$ python3 -q
>>> import numpy as np
>>> import numpy.linalg as la
>>> np.set_printoptions(suppress=True, linewidth=200)
>>> def rd(a):
...     return np.round(a, 3) + 0
... 
>>> W0 = np.loadtxt("a.csv", delimiter=",")
>>> rd(W0)
array([[-0.275,  1.894, -2.682, -1.328,  1.623, -3.222, -2.144,  0.004,  4.024, -0.539, -4.298, -5.9  ],
       [-0.037,  1.372, -2.734, -1.807,  1.196, -3.179, -2.243, -0.139,  4.078, -0.445, -4.162, -6.053],
       [ 1.117, -1.313, -2.653, -3.901, -1.01 , -2.587, -2.447, -0.813,  3.844,  0.066, -2.998, -6.053],
       [ 1.495, -4.38 ,  2.017, -1.401, -3.645,  2.978,  1.309, -0.761, -3.152,  0.961,  4.394,  4.234],
       [ 1.002, -1.034, -2.688, -3.711, -0.779, -2.678, -2.45 , -0.748,  3.908,  0.011, -3.155, -6.113],
       [ 0.245, -1.829,  2.69 ,  1.389, -1.57 ,  3.218,  2.158,  0.014, -4.033,  0.528,  4.283,  5.922],
       [ 2.538, -5.955,  0.284, -4.532, -4.894,  1.423, -0.363, -1.476, -0.672,  1.139,  2.717,  0.23 ],
       [-1.86 ,  3.224,  2.219,  4.988,  2.588,  1.765,  2.265,  1.225, -3.124, -0.454,  1.672,  5.209],
       [-0.629,  0.145,  2.758,  3.064,  0.048,  2.92 ,  2.419,  0.532, -4.049,  0.161,  3.597,  6.21 ],
       [ 2.276, -5.693,  1.001, -3.553, -4.697,  2.14 ,  0.289, -1.28 , -1.715,  1.139,  3.565,  1.861],
       [ 1.017, -3.448,  2.367, -0.271, -2.89 ,  3.177,  1.71 , -0.459, -3.627,  0.81 ,  4.491,  5.084],
       [ 1.968, -5.221,  1.502, -2.635, -4.323,  2.587,  0.774, -1.069, -2.431,  1.084,  4.043,  3.02 ]])
>>> th = np.radians(45)
>>> R = np.eye(12)
>>> R[7, 7] = R[1, 1] = np.cos(th)
>>> R[7, 1], R[1, 7] = -np.sin(th), np.sin(th)
>>> rd(R)
array([[ 1.   ,  0.   ,  0.   ,  0.   ,  0.   ,  0.   ,  0.   ,  0.   ,  0.   ,  0.   ,  0.   ,  0.   ],
       [ 0.   ,  0.707,  0.   ,  0.   ,  0.   ,  0.   ,  0.   ,  0.707,  0.   ,  0.   ,  0.   ,  0.   ],
       [ 0.   ,  0.   ,  1.   ,  0.   ,  0.   ,  0.   ,  0.   ,  0.   ,  0.   ,  0.   ,  0.   ,  0.   ],
       [ 0.   ,  0.   ,  0.   ,  1.   ,  0.   ,  0.   ,  0.   ,  0.   ,  0.   ,  0.   ,  0.   ,  0.   ],
       [ 0.   ,  0.   ,  0.   ,  0.   ,  1.   ,  0.   ,  0.   ,  0.   ,  0.   ,  0.   ,  0.   ,  0.   ],
       [ 0.   ,  0.   ,  0.   ,  0.   ,  0.   ,  1.   ,  0.   ,  0.   ,  0.   ,  0.   ,  0.   ,  0.   ],
       [ 0.   ,  0.   ,  0.   ,  0.   ,  0.   ,  0.   ,  1.   ,  0.   ,  0.   ,  0.   ,  0.   ,  0.   ],
       [ 0.   , -0.707,  0.   ,  0.   ,  0.   ,  0.   ,  0.   ,  0.707,  0.   ,  0.   ,  0.   ,  0.   ],
       [ 0.   ,  0.   ,  0.   ,  0.   ,  0.   ,  0.   ,  0.   ,  0.   ,  1.   ,  0.   ,  0.   ,  0.   ],
       [ 0.   ,  0.   ,  0.   ,  0.   ,  0.   ,  0.   ,  0.   ,  0.   ,  0.   ,  1.   ,  0.   ,  0.   ],
       [ 0.   ,  0.   ,  0.   ,  0.   ,  0.   ,  0.   ,  0.   ,  0.   ,  0.   ,  0.   ,  1.   ,  0.   ],
       [ 0.   ,  0.   ,  0.   ,  0.   ,  0.   ,  0.   ,  0.   ,  0.   ,  0.   ,  0.   ,  0.   ,  1.   ]])
>>> Y = W0 @ R.T
>>> np.allclose(la.norm(W0, axis=1), la.norm(Y, axis=1))
True
>>> np.allclose(W0 @ W0.T, Y @ Y.T)
True
